% python3 -q
>>> import numpy as np
>>> np.set_printoptions(precision=3, suppress=True, linewidth=160)
>>> m1 = -3 * np.eye(4) + np.eye(4, k=1)
>>> print(m1)
[[-3.  1.  0.  0.]
 [ 0. -3.  1.  0.]
 [ 0.  0. -3.  1.]
 [ 0.  0.  0. -3.]]
>>> np.kron(np.eye(2, dtype=int), m1)
array([[-3.,  1.,  0.,  0., -0.,  0.,  0.,  0.],
       [ 0., -3.,  1.,  0.,  0., -0.,  0.,  0.],
       [ 0.,  0., -3.,  1.,  0.,  0., -0.,  0.],
       [ 0.,  0.,  0., -3.,  0.,  0.,  0., -0.],
       [-0.,  0.,  0.,  0., -3.,  1.,  0.,  0.],
       [ 0., -0.,  0.,  0.,  0., -3.,  1.,  0.],
       [ 0.,  0., -0.,  0.,  0.,  0., -3.,  1.],
       [ 0.,  0.,  0., -0.,  0.,  0.,  0., -3.]])
>>> round(float(np.linalg.det(m1.T)), 3)
81.0
>>> round(float(np.linalg.eigvals(m1).sum().real), 3)
-12.0
>>> rng = np.random.default_rng(562196)
>>> A2 = m1 + rng.integers(-2, 3, (4, 3)) @ rng.integers(-2, 3, (3, 4))
>>> A2
array([[ 1., -3., -1., -3.],
       [ 3., -3., -2., -2.],
       [ 4., -4., -4., -2.],
       [ 0.,  6.,  0.,  2.]])
>>> print(A2 - m1)
[[ 4. -4. -1. -3.]
 [ 3.  0. -3. -2.]
 [ 4. -4. -1. -3.]
 [ 0.  6.  0.  5.]]
>>> np.abs(A2 - m1).sum(axis=1)
array([12.,  8., 12., 11.])
>>> vals, evecs = np.linalg.eig(m1)
>>> np.sort(np.linalg.eigvals(m1.T))
array([-3., -3., -3., -3.])
>>> np.prod(vals)
np.float64(81.0)
>>> vals
array([-3., -3., -3., -3.])
>>> print(np.sort(np.linalg.eigvals(m1 @ m1)))
[9. 9. 9. 9.]
>>> np.sort(np.linalg.eigvals(np.linalg.inv(m1)))
array([-0.333, -0.333, -0.333, -0.333])
>>> np.sort(np.linalg.eigvals(m1))
array([-3., -3., -3., -3.])
>>> np.linalg.matrix_power(m1 - np.diag(np.diag(m1)), 4)
array([[0., 0., 0., 0.],
       [0., 0., 0., 0.],
       [0., 0., 0., 0.],
       [0., 0., 0., 0.]])
>>> np.prod(np.diag(m1)), round(np.linalg.det(m1), 3)
(np.float64(81.0), np.float64(81.0))
>>> print(m1 @ m1)
[[ 9. -6.  1.  0.]
 [ 0.  9. -6.  1.]
 [ 0.  0.  9. -6.]
 [ 0.  0.  0.  9.]]
>>> U, sv, Vh = np.linalg.svd(m1, full_matrices=False)
>>> (sv > 1e-8).sum()
np.int64(4)
>>> sv / sv[0]
array([1.   , 0.884, 0.726, 0.581])
>>> print(np.abs(U[:, 0]).round(6).argmax())
1
>>> np.cumsum(sv ** 2) / np.sum(sv ** 2)
array([0.378, 0.673, 0.872, 1.   ])
>>> K = np.load("run9.npy")
>>> K
array([[-1,  0,  0,  0],
       [ 0,  0,  0,  0],
       [ 0,  0, -2,  0],
       [ 0,  0, -2,  1]])
>>> # rank 3
>>> np.flatnonzero(np.linalg.matrix_power((K != 0) + (K.T != 0) + np.eye(4), 4)[1])
array([1])
>>> U, sv, Vh = np.linalg.svd(K)
>>> sv
array([2.921, 1.   , 0.685, 0.   ])
>>> A2 = U[:, :3] @ np.diag(sv[:3]) @ Vh[:3]
>>> np.round(np.linalg.norm(K - A2) / np.linalg.norm(K), 3)
np.float64(0.0)
>>> np.round(np.linalg.norm(K - A2, 2), 3), sv[3]
(np.float64(0.0), np.float64(0.0))
>>> K.sum(axis=0)
array([-1,  0, -4,  1])
>>> np.unravel_index(np.abs(K).argmax(), K.shape)
(np.int64(2), np.int64(2))
>>> K - K[0]
array([[ 0,  0,  0,  0],
       [ 1,  0,  0,  0],
       [ 1,  0, -2,  0],
       [ 1,  0, -2,  1]])
>>> np.abs(K).max()
np.int64(2)
>>> K.mean(axis=0)
array([-0.25,  0.  , -1.  ,  0.25])
>>> round(float(np.linalg.norm(K)), 3)
3.162
>>> np.linalg.svd(K, compute_uv=False)
array([2.921, 1.   , 0.685, 0.   ])
>>> U, sv, Vh = np.linalg.svd(K)
>>> evecs = Vh[:(sv > 1e-8).sum()]
>>> x = K[3] + 3 * K[0] + rng.integers(2) * np.eye(4)[3]
>>> print(x)
[-3.  0. -2.  1.]
>>> np.diag(evecs.T @ evecs)
array([1., 0., 1., 1.])
>>> np.round(evecs.T @ evecs, 3) + 0
array([[1., 0., 0., 0.],
       [0., 0., 0., 0.],
       [0., 0., 1., 0.],
       [0., 0., 0., 1.]])
>>> A = np.load("data.npy")
>>> print(A)
[[ 0.788  0.914 -3.827]
 [-0.702 -2.434  9.497]
 [ 0.732 -3.779  2.49 ]
 [ 0.376 -3.186  1.508]
 [ 0.7   -4.703  5.3  ]
 [-0.746  1.025 -4.005]
 [-0.308 -4.482  1.828]
 [-0.183  3.106  3.943]
 [ 0.048 -3.058 -0.318]
 [ 0.566 -0.37   2.224]
 [-1.033 -6.855 -5.287]
 [-1.717  0.17  -2.199]
 [ 1.333 -4.066 -5.221]
 [-1.545 -1.088  4.724]
 [ 0.152 -7.157  0.113]
 [-1.358  0.299 -7.235]]
>>> Xc = A - A.mean(axis=0)
>>> evecs = np.linalg.svd(Xc)[2][:2]
>>> A2 = Xc - Xc @ evecs.T @ evecs
>>> print((Xc @ evecs.T).std(axis=0))
[4.443 2.856]
>>> G = np.cov(A, rowvar=False)
>>> G
array([[ 0.854, -0.669,  0.322],
       [-0.669,  8.676, -0.586],
       [ 0.322, -0.586, 21.021]])
>>> np.argwhere(np.triu(np.abs(np.corrcoef(A.T)) > 0.8, 1))
array([], shape=(0, 2), dtype=int64)
>>> np.polyfit(A[:, 1], A[:, 0], 1)
array([-0.077, -0.353])
>>> lab = A[:, 0] > np.median(A[:, 0])
>>> r0 = A[lab].mean(axis=0) - A[~lab].mean(axis=0)
>>> ((A - A.mean(axis=0)) @ r0 > 0).astype(int)
array([0, 1, 1, 1, 1, 0, 1, 0, 1, 0, 1, 0, 1, 0, 1, 0])
>>> M = np.load("mat.npy")
>>> M
array([[0, 0, 3, 5],
       [3, 0, 0, 2],
       [5, 1, 2, 2],
       [4, 4, 2, 0]])
>>> P = np.triu(np.array([[0, 3, -1, -2], [-1, -3, -3, -2], [-1, -1, 0, 2], [0, 2, 0, -2]]), 1) + np.eye(4)
>>> A2 = P @ M @ np.linalg.inv(P)
>>> np.linalg.matrix_rank(A2)
np.int64(4)
>>> P @ M - M @ P
array([[ -4.,  -9.,  -6.,  -2.],
       [-23., -20.,  -7.,   0.],
       [  8.,  -7.,  12.,   8.],
       [  0., -12.,  16.,  12.]])
>>> round(np.linalg.det(A2), 3)
np.float64(114.0)
>>> r0 = np.array([3, 4, 5, 3])
>>> A2 = M + np.outer(r0, np.eye(4)[0])
>>> A2
array([[ 3.,  0.,  3.,  5.],
       [ 7.,  0.,  0.,  2.],
       [10.,  1.,  2.,  2.],
       [ 7.,  4.,  2.,  0.]])
>>> np.linalg.matrix_rank(A2 - M)
np.int64(1)
>>> np.round(np.linalg.det(2 * A2), 3), np.round(np.linalg.det(A2), 3)
(np.float64(3264.0), np.float64(204.0))
>>> np.einsum("ij,ji->", A2, A2)
np.float64(167.0)
>>> print(np.linalg.eigvals(A2))
[12.05 +0.j    -3.939+2.225j -3.939-2.225j  0.827+0.j   ]
>>> x = np.array([3, 3, 2, 3])
>>> h = np.maximum(M @ x, 0)
>>> np.maximum(M @ x, 0) - np.maximum(-M @ x, 0)
array([21, 15, 28, 28])
>>> M.T @ h
array([297, 140, 175, 191])
>>> print(np.flatnonzero(h > 1e-9))
[0 1 2 3]
>>> np.tanh(M @ x)
array([1., 1., 1., 1.])
>>> O, evecs = np.linalg.qr(M[:, :3])[0], np.linalg.qr(M[:, 3:])[0]
>>> sv = np.linalg.svd(O.T @ evecs, compute_uv=False)
>>> round(np.linalg.norm(O @ O.T - evecs @ evecs.T, 2), 3)
np.float64(1.0)
>>> np.degrees(np.arccos(sv.clip(0, 1)))
array([18.275])
>>> sv
array([0.95])
>>> print((sv > 0.9).sum())
1
>>> data = rng.normal(size=(15, 3)) + 5 * np.array([-1, 1, 1])
>>> data
array([[-5.479,  4.476,  5.512],
       [-5.397,  5.318,  4.815],
       [-6.973,  6.145,  4.763],
       [-4.327,  5.119,  5.456],
       [-5.179,  2.799,  4.448],
       [-3.202,  4.018,  6.721],
       [-3.843,  5.686,  4.058],
       [-4.383,  4.796,  4.442],
       [-5.335,  4.471,  3.981],
       [-6.58 ,  5.318,  5.497],
       [-5.18 ,  5.571,  4.625],
       [-5.398,  3.219,  6.893],
       [-5.294,  7.032,  4.738],
       [-5.598,  6.631,  5.775],
       [-6.636,  3.958,  4.294]])
>>> x = np.array([5, 5, 4])
>>> rhs = data @ x
>>> np.linalg.solve(data.T @ data, data.T @ rhs)
array([5., 5., 4.])
>>> rhs = rhs + 0.3 * rng.normal(size=15)
>>> rhs
array([16.69 , 18.893, 14.8  , 26.177,  5.773, 30.618, 25.998, 20.161, 11.24 , 15.324, 20.073, 16.923, 27.84 , 28.339,  3.75 ])
>>> beta, *_ = np.linalg.lstsq(data, rhs)
>>> beta.round()
array([5., 5., 4.])
>>> [round(float(np.linalg.norm(np.linalg.solve(data.T @ data + lam * np.eye(3), data.T @ rhs))), 2) for lam in (0, 1, 10, 100)]
[8.23, 7.71, 5.07, 2.19]
>>> A2 = np.linalg.inv(M)
>>> (np.abs(A2) > 1e-9).astype(int)
array([[1, 1, 1, 1],
       [1, 1, 1, 1],
       [1, 1, 1, 1],
       [1, 1, 1, 1]])
>>> np.round(np.linalg.det(M) * np.linalg.det(A2), 3)
np.float64(1.0)
>>> np.linalg.det(M) * A2
array([[-12.,   6.,  24.,  -6.],
       [  8.,  34., -54.,  42.],
       [  8., -80.,  60., -15.],
       [ 18.,  48., -36.,   9.]])
>>> print(round(np.linalg.cond(M), 3))
10.669
>>> np.round(np.linalg.inv(A2), 3) + 0
array([[0., 0., 3., 5.],
       [3., 0., 0., 2.],
       [5., 1., 2., 2.],
       [4., 4., 2., 0.]])
>>> P = data @ np.linalg.solve(data.T @ data, data.T)
>>> P @ data[:, 0]
array([-5.479, -5.397, -6.973, -4.327, -5.179, -3.202, -3.843, -4.383, -5.335, -6.58 , -5.18 , -5.398, -5.294, -5.598, -6.636])
>>> np.round(np.linalg.eigvalsh(P), 3) + 0
array([0., 0., 0., 0., 0., 0., 0., 0., 0., 0., 0., 0., 1., 1., 1.])
>>> W = np.array([[0, -2, 2, 2], [-2, 0, -1, -1], [1, 0, -1, 2]])
>>> beta = np.array([0, 1, 1, 2])
>>> hid = np.maximum(data @ W + beta, 0)
>>> (hid > 0).mean(axis=0)
array([0.067, 1.   , 0.   , 0.133])
>>> np.linalg.matrix_rank(hid)
np.int64(3)
>>> basis = np.array([[2, 9, 8], [-2, 4, -5], [-1, -8, -4], [-1, 9, -2]])
>>> (hid @ basis).round(6).argmax(axis=1)
array([1, 1, 1, 1, 1, 1, 1, 1, 1, 1, 1, 1, 1, 1, 1])
>>> W @ basis
array([[  0,  -6,  -2],
       [ -2, -19, -10],
       [  1,  35,   8]])
>>> A2 = np.c_[data[:, :1] @ np.array([[-1]]), np.array([1, 2, -3, 0, -3, 0, 0, -3, -3, 1, 2, 1, 1, 2, -3])]
>>> A2
array([[ 5.479,  1.   ],
       [ 5.397,  2.   ],
       [ 6.973, -3.   ],
       [ 4.327,  0.   ],
       [ 5.179, -3.   ],
       [ 3.202,  0.   ],
       [ 3.843,  0.   ],
       [ 4.383, -3.   ],
       [ 5.335, -3.   ],
       [ 6.58 ,  1.   ],
       [ 5.18 ,  2.   ],
       [ 5.398,  1.   ],
       [ 5.294,  1.   ],
       [ 5.598,  2.   ],
       [ 6.636, -3.   ]])
>>> print(np.round(np.linalg.norm(A2 - data @ np.linalg.lstsq(data, A2)[0], axis=0), 3) + 0)
[0.    6.731]
>>> print(np.linalg.matrix_rank(np.c_[data, A2]))
4
>>> E = np.loadtxt("arr.csv", delimiter=",")
>>> print(E)
[[ 1. -1.]
 [ 1.  0.]
 [ 1.  1.]]
>>> E.sum(axis=1)
array([0., 1., 2.])
>>> print(round(np.linalg.norm(E), 3))
2.236
>>> np.unravel_index(np.abs(E).argmax(), E.shape)
(np.int64(0), np.int64(0))
>>> np.count_nonzero(E)
np.int64(5)
>>> E.shape
(3, 2)
>>> P = E @ np.linalg.solve(E.T @ E, E.T)
>>> np.round(np.linalg.eigvalsh(P), 3) + 0
array([0., 1., 1.])
>>> W0 = np.loadtxt("test0.csv", delimiter=",")
>>> W0
array([[-2.,  0., -3.],
       [ 0.,  0.,  0.],
       [-3.,  2.,  9.],
       [ 0.,  0.,  0.],
       [ 0.,  0.,  0.],
       [-4., -2.,  2.],
       [-3.,  2.,  9.],
       [-1.,  4.,  4.],
       [-2., -2.,  5.],
       [-2.,  0., -3.],
       [ 0.,  0.,  0.],
       [ 0.,  0.,  0.],
       [ 0.,  0.,  0.],
       [-2.,  0., -3.],
       [ 0.,  0.,  0.],
       [ 0.,  0.,  0.],
       [ 0.,  0.,  0.],
       [ 0.,  0.,  0.],
       [ 0.,  0.,  0.],
       [-2., -2.,  5.],
       [-2.,  0., -3.],
       [ 0.,  0.,  0.],
       [-2., -2.,  5.],
       [-2.,  0., -3.]])
>>> # rows 1 and 3 are equal
>>> P = W0 @ np.linalg.solve(W0.T @ W0, W0.T)
>>> np.diag(P)
array([0.173, 0.   , 0.358, 0.   , 0.   , 0.321, 0.358, 0.432, 0.222, 0.173, 0.   , 0.   , 0.   , 0.173, 0.   , 0.   , 0.   , 0.   , 0.   , 0.222, 0.173,
       0.   , 0.222, 0.173])
>>> np.round(np.linalg.eigvalsh(P), 3) + 0
array([0., 0., 0., 0., 0., 0., 0., 0., 0., 0., 0., 0., 0., 0., 0., 0., 0., 0., 0., 0., 0., 1., 1., 1.])
>>> np.linalg.matrix_rank(np.eye(24) - P)
np.int64(21)
>>> P @ W0[:, 0]
array([-2.,  0., -3.,  0.,  0., -4., -3., -1., -2., -2.,  0.,  0.,  0., -2.,  0.,  0.,  0.,  0.,  0., -2., -2.,  0., -2., -2.])
>>> A2 = np.c_[W0[:, :1] @ np.array([[2]]), np.array([0, 3, -1, -1, 3, 3, 0, 1, 3, -2, -2, 2, 3, 2, 1, -3, -2, -2, -1, -2, -3, 0, 1, 0])]
>>> A2
array([[-4.,  0.],
       [ 0.,  3.],
       [-6., -1.],
       [ 0., -1.],
       [ 0.,  3.],
       [-8.,  3.],
       [-6.,  0.],
       [-2.,  1.],
       [-4.,  3.],
       [-4., -2.],
       [ 0., -2.],
       [ 0.,  2.],
       [ 0.,  3.],
       [-4.,  2.],
       [ 0.,  1.],
       [ 0., -3.],
       [ 0., -2.],
       [ 0., -2.],
       [ 0., -1.],
       [-4., -2.],
       [-4., -3.],
       [ 0.,  0.],
       [-4.,  1.],
       [-4.,  0.]])
>>> np.round(np.linalg.lstsq(W0, A2[:, 0])[0], 3) + 0
array([2., 0., 0.])
>>> print(np.linalg.norm(np.linalg.qr(W0)[0].T @ A2, axis=0) ** 2 / ((A2 ** 2).sum(axis=0) + 1e-12))
[1.    0.037]
>>> np.linalg.matrix_rank(A2)
np.int64(2)
>>> A2 = np.array([[2], [2]])
>>> J = np.block([[np.zeros((2, 2)), A2], [A2.T, np.zeros((1, 1))]])
>>> J
array([[0., 0., 2.],
       [0., 0., 2.],
       [2., 2., 0.]])
>>> # equal to its transpose
>>> round(float(np.linalg.eigvalsh(J).min()), 3)
-2.828
>>> np.all(np.linalg.eigvalsh(J) > 0)
np.False_
